$ ipython --no-banner

In [1]: import numpy as np

In [2]: import numpy.linalg as la

In [3]: np.set_printoptions(precision=2, suppress=True, linewidth=140, sign=" ")

In [4]: rd = lambda a: np.round(a, 2) + 0

In [5]: mat = np.load("test1.npy")

In [6]: rd(mat)
Out[6]: 
array([[-0.65, -2.48,  3.78,  1.36,  1.2 , -0.89],
       [ 0.68,  2.5 , -3.85, -1.8 , -0.34,  0.28],
       [ 0.54,  2.2 , -3.28, -0.54, -2.41,  1.74],
       [-0.18, -0.31,  0.68,  2.06, -3.67,  2.59],
       [-0.01,  0.34, -0.32,  1.63, -3.84,  2.72],
       [ 0.42,  1.24, -2.07, -2.44,  2.96, -2.07],
       [ 0.08,  0.65, -0.8 ,  1.38, -3.82,  2.72],
       [-0.58, -2.31,  3.46,  0.77,  2.1 , -1.53],
       [-0.67, -2.51,  3.86,  1.7 ,  0.56, -0.44],
       [-0.61, -2.05,  3.27,  2.42, -1.62,  1.11],
       [-0.67, -2.38,  3.72,  2.15, -0.54,  0.34],
       [-0.19, -1.04,  1.41, -1.02,  3.72, -2.65],
       [ 0.4 ,  1.75, -2.54,  0.19, -3.18,  2.28],
       [ 0.57,  1.87, -3.  , -2.47,  2.03, -1.4 ],
       [-0.18, -1.01,  1.37, -1.05,  3.73, -2.66],
       [-0.42, -1.26,  2.11,  2.45, -2.93,  2.05],
       [ 0.67,  2.37, -3.7 , -2.17,  0.63, -0.4 ],
       [ 0.68,  2.5 , -3.86, -1.78, -0.39,  0.32],
       [ 0.65,  2.49, -3.8 , -1.42, -1.1 ,  0.82]])

In [7]: la.matrix_rank(mat, rtol=0.1)
Out[7]: np.int64(2)

In [8]: [round(float(x), 2) for x in la.svd(mat, compute_uv=False)[:3]]
Out[8]: [16.59, 14.14, 0.0]

In [9]: rd(la.norm(mat, 1)), rd(la.norm(mat, np.inf))
Out[9]: (np.float64(50.9), np.float64(11.34))

In [10]: rd(la.norm(mat[0] - mat[7]))
Out[10]: np.float64(1.31)

In [11]: rd(la.norm(mat[0], 1)), rd(la.norm(mat[0], np.inf))
Out[11]: (np.float64(10.37), np.float64(3.78))

In [12]: rd(la.norm(mat, 2))
Out[12]: np.float64(16.59)

In [13]: rd(la.norm(mat) ** 2 / la.norm(mat, 2) ** 2)
Out[13]: np.float64(1.73)

In [14]: rd(mat[0] @ mat[7])
Out[14]: np.float64(24.14)
